In [1]: import numpy as np

In [2]: import numpy.linalg as la

In [3]: np.set_printoptions(precision=2, suppress=True, linewidth=140)

In [4]: rd = lambda a: np.round(a, 2) + 0

In [5]: E = np.load("out6.npy")

In [6]: rd(E)
Out[6]: 
array([[-1.26,  0.3 ,  0.79,  0.15,  0.04, -0.26,  0.26, -0.17],
       [ 0.3 ,  0.07, -0.41, -0.04,  0.21, -0.08, -0.28,  0.17],
       [ 0.79, -0.41, -0.55, -0.21, -0.04,  0.16,  0.2 , -0.57],
       [ 0.15, -0.04, -0.21, -0.01,  0.89,  0.06, -0.24, -0.29],
       [ 0.04,  0.21, -0.04,  0.89, -0.19,  0.01, -0.04, -0.21],
       [-0.26, -0.08,  0.16,  0.06,  0.01, -0.03,  0.3 , -0.53],
       [ 0.26, -0.28,  0.2 , -0.24, -0.04,  0.3 ,  0.12,  0.04],
       [-0.17,  0.17, -0.57, -0.29, -0.21, -0.53,  0.04, -0.16]])

In [7]: U, sigma, Vt = la.svd(E)

In [8]: V = Vt[:(sigma > 1e-8).sum()]

In [9]: rng = np.random.default_rng(233970)

In [10]: vec = E[4] + 5 * E[5] + rng.integers(2) * np.eye(8)[6]

In [11]: print(rd(vec))
[-1.24 -0.19  0.74  1.17 -0.14 -0.12  1.46 -2.84]

In [12]: rd(la.norm(vec - V.T @ V @ vec))
Out[12]: np.float64(0.0)

In [13]: rd(np.diag(V.T @ V))
Out[13]: array([0.71, 0.27, 0.69, 0.9 , 0.9 , 0.41, 0.31, 0.8 ])

In [14]: print(rd(V.T @ V))
[[ 0.71 -0.22 -0.26  0.05 -0.05  0.28 -0.08  0.04]
 [-0.22  0.27 -0.11  0.21  0.   -0.22 -0.16  0.13]
 [-0.26 -0.11  0.69  0.06  0.02  0.31  0.13  0.12]
 [ 0.05  0.21  0.06  0.9  -0.06  0.09 -0.11 -0.11]
 [-0.05  0.    0.02 -0.06  0.9   0.08 -0.25 -0.12]
 [ 0.28 -0.22  0.31  0.09  0.08  0.41  0.03  0.05]
 [-0.08 -0.16  0.13 -0.11 -0.25  0.03  0.31 -0.31]
 [ 0.04  0.13  0.12 -0.11 -0.12  0.05 -0.31  0.8 ]]

In [15]: la.matrix_rank(np.vstack([E, vec]))
Out[15]: np.int64(5)

In [16]: def softmax(z):
    ...:     e = np.exp(z - z.max(axis=-1, keepdims=True))
    ...:     return e / e.sum(axis=-1, keepdims=True)
    ...: 

In [17]: rd(softmax(E[3] + -3))
Out[17]: array([0.13, 0.11, 0.09, 0.11, 0.27, 0.12, 0.09, 0.08])

In [18]: rd(softmax(E).sum(axis=1))
Out[18]: array([1., 1., 1., 1., 1., 1., 1., 1.])

In [19]: rd(softmax(10 * E[3]))
Out[19]: array([0., 0., 0., 0., 1., 0., 0., 0.])

In [20]: att = E @ E.T / np.sqrt(8)

In [21]: print(rd(softmax(att)[3] @ E))
[ 0.03 -0.02 -0.11  0.03  0.13 -0.03  0.03 -0.22]

In [22]: softmax(att).round(6).argmax(axis=1)
Out[22]: array([0, 1, 2, 3, 4, 0, 6, 7])

In [23]: print(rd(softmax(att + np.triu(np.full(att.shape, -np.inf), 1))))
[[1.   0.   0.   0.   0.   0.   0.   0.  ]
 [0.4  0.6  0.   0.   0.   0.   0.   0.  ]
 [0.17 0.32 0.5  0.   0.   0.   0.   0.  ]
 [0.19 0.25 0.25 0.31 0.   0.   0.   0.  ]
 [0.2  0.18 0.18 0.18 0.26 0.   0.   0.  ]
 [0.19 0.14 0.16 0.16 0.16 0.18 0.   0.  ]
 [0.13 0.14 0.16 0.14 0.13 0.14 0.16 0.  ]
 [0.12 0.13 0.13 0.12 0.12 0.12 0.11 0.16]]

In [24]: data = np.loadtxt("m.csv", delimiter=",")

In [25]: print(data)
[[  6.   6.   2.   2.]
 [-15.  15.  -5.   5.]
 [  0.   0.  -4.  -4.]
 [  0.   0.  10. -10.]]

In [26]: q, Rm = la.qr(data)

In [27]: print(q.shape, Rm.shape)
(4, 4) (4, 4)

In [28]: rd(abs(Rm[0, 0])), rd(la.norm(data[:, 0]))
Out[28]: (np.float64(16.16), np.float64(16.16))

In [29]: rd(q.T @ q)
Out[29]: 
array([[1., 0., 0., 0.],
       [0., 1., 0., 0.],
       [0., 0., 1., 0.],
       [0., 0., 0., 1.]])

In [30]: print(np.trace(q @ q.T))
4.0

In [31]: K = np.loadtxt("x.csv", delimiter=",")

In [32]: K
Out[32]: 
array([[ 12.,  -8.,   6.,  -4.],
       [  0.,  14.,   0.,   7.],
       [-12.,   8., -12.,   8.],
       [  0., -14.,   0., -14.]])

In [33]: ev, V = la.eig(K)

In [34]: rd(ev)
Out[34]: array([ 8.49, -8.49,  9.9 , -9.9 ])

In [35]: rd(np.sort(la.eigvals(K.T)))
Out[35]: array([-9.9 , -8.49,  8.49,  9.9 ])

In [36]: Y = la.inv(K)

In [37]: rd(K @ Y)
Out[37]: 
array([[1., 0., 0., 0.],
       [0., 1., 0., 0.],
       [0., 0., 1., 0.],
       [0., 0., 0., 1.]])

In [38]: rd(la.cond(K))
Out[38]: np.float64(11.86)

In [39]: rd(la.slogdet(K)[0])
Out[39]: np.float64(1.0)

In [40]: proj = np.triu(np.array([[-1, 2, 0, -1], [0, 3, 3, 0], [-2, -1, 2, 2], [-3, 1, -3, 0]]), 1) + np.eye(4)

In [41]: Y = proj @ K @ la.inv(proj)

In [42]: rd(la.det(Y))
Out[42]: np.float64(7056.0)

In [43]: rd(np.poly(Y))
Out[43]: array([   1.,    0., -170.,    0., 7056.])

In [44]: print(rd(la.norm(K, 1)), rd(la.norm(K, np.inf)))
44.0 40.0

In [45]: rd(la.norm(K) ** 2 / la.norm(K, 2) ** 2)
Out[45]: np.float64(1.32)

In [46]: rd(la.norm(K, "nuc"))
Out[46]: np.float64(56.08)

In [47]: rd(la.norm(K, 2))
Out[47]: np.float64(31.56)

In [48]: rd(la.norm(K, axis=0))
Out[48]: array([16.97, 22.8 , 13.42, 18.03])

In [49]: rd(la.det(K[::-1]))
Out[49]: np.float64(7056.0)

In [50]: rd(la.eigvals(K).sum().real)
Out[50]: np.float64(0.0)

In [51]: print(rd(np.poly(K)))
[   1.    0. -170.    0. 7056.]

In [52]: rd(la.det(2 * K)), rd(la.det(K))
Out[52]: (np.float64(112896.0), np.float64(7056.0))

In [53]: A = np.loadtxt("dump.csv", delimiter=",")

In [54]: rd(A)
Out[54]: 
array([[0.33, 0.17, 0.17, 0.33, 0.  ],
       [0.  , 1.  , 0.  , 0.  , 0.  ],
       [0.14, 0.29, 0.43, 0.14, 0.  ],
       [0.  , 0.29, 0.14, 0.29, 0.29],
       [0.  , 0.29, 0.14, 0.29, 0.29]])

In [55]: # null space of dimension 1

In [56]: rd(la.eigvals(A))
Out[56]: array([0.73+0.j  , 0.3 +0.04j, 0.3 -0.04j, 0.  +0.j  , 1.  +0.j  ])

In [57]: rd(np.einsum("ii->", A))
Out[57]: np.float64(2.33)

In [58]: rd(la.det(2 * A)), rd(la.det(A))
Out[58]: (np.float64(0.0), np.float64(0.0))

In [59]: print(rd(np.poly(A)))
[ 1.   -2.33  1.87 -0.6   0.07  0.  ]

In [60]: rd(np.kron(np.eye(2, dtype=int), A))
Out[60]: 
array([[0.33, 0.17, 0.17, 0.33, 0.  , 0.  , 0.  , 0.  , 0.  , 0.  ],
       [0.  , 1.  , 0.  , 0.  , 0.  , 0.  , 0.  , 0.  , 0.  , 0.  ],
       [0.14, 0.29, 0.43, 0.14, 0.  , 0.  , 0.  , 0.  , 0.  , 0.  ],
       [0.  , 0.29, 0.14, 0.29, 0.29, 0.  , 0.  , 0.  , 0.  , 0.  ],
       [0.  , 0.29, 0.14, 0.29, 0.29, 0.  , 0.  , 0.  , 0.  , 0.  ],
       [0.  , 0.  , 0.  , 0.  , 0.  , 0.33, 0.17, 0.17, 0.33, 0.  ],
       [0.  , 0.  , 0.  , 0.  , 0.  , 0.  , 1.  , 0.  , 0.  , 0.  ],
       [0.  , 0.  , 0.  , 0.  , 0.  , 0.14, 0.29, 0.43, 0.14, 0.  ],
       [0.  , 0.  , 0.  , 0.  , 0.  , 0.  , 0.29, 0.14, 0.29, 0.29],
       [0.  , 0.  , 0.  , 0.  , 0.  , 0.  , 0.29, 0.14, 0.29, 0.29]])

In [61]: U, sigma, Vt = la.svd(A)

In [62]: V = Vt[:(sigma > 1e-8).sum()]

In [63]: vec = A[3] + 2 * A[1] + rng.integers(2) * np.eye(5)[4]

In [64]: rd(vec)
Out[64]: array([0.  , 2.29, 0.14, 0.29, 1.29])

In [65]: np.allclose(V.T @ V @ vec, vec)
Out[65]: False

In [66]: print(rd(np.diag(V.T @ V)))
[0.67 1.   1.   0.67 0.67]

In [67]: rd(la.norm(vec - V.T @ V @ vec))
Out[67]: np.float64(0.58)
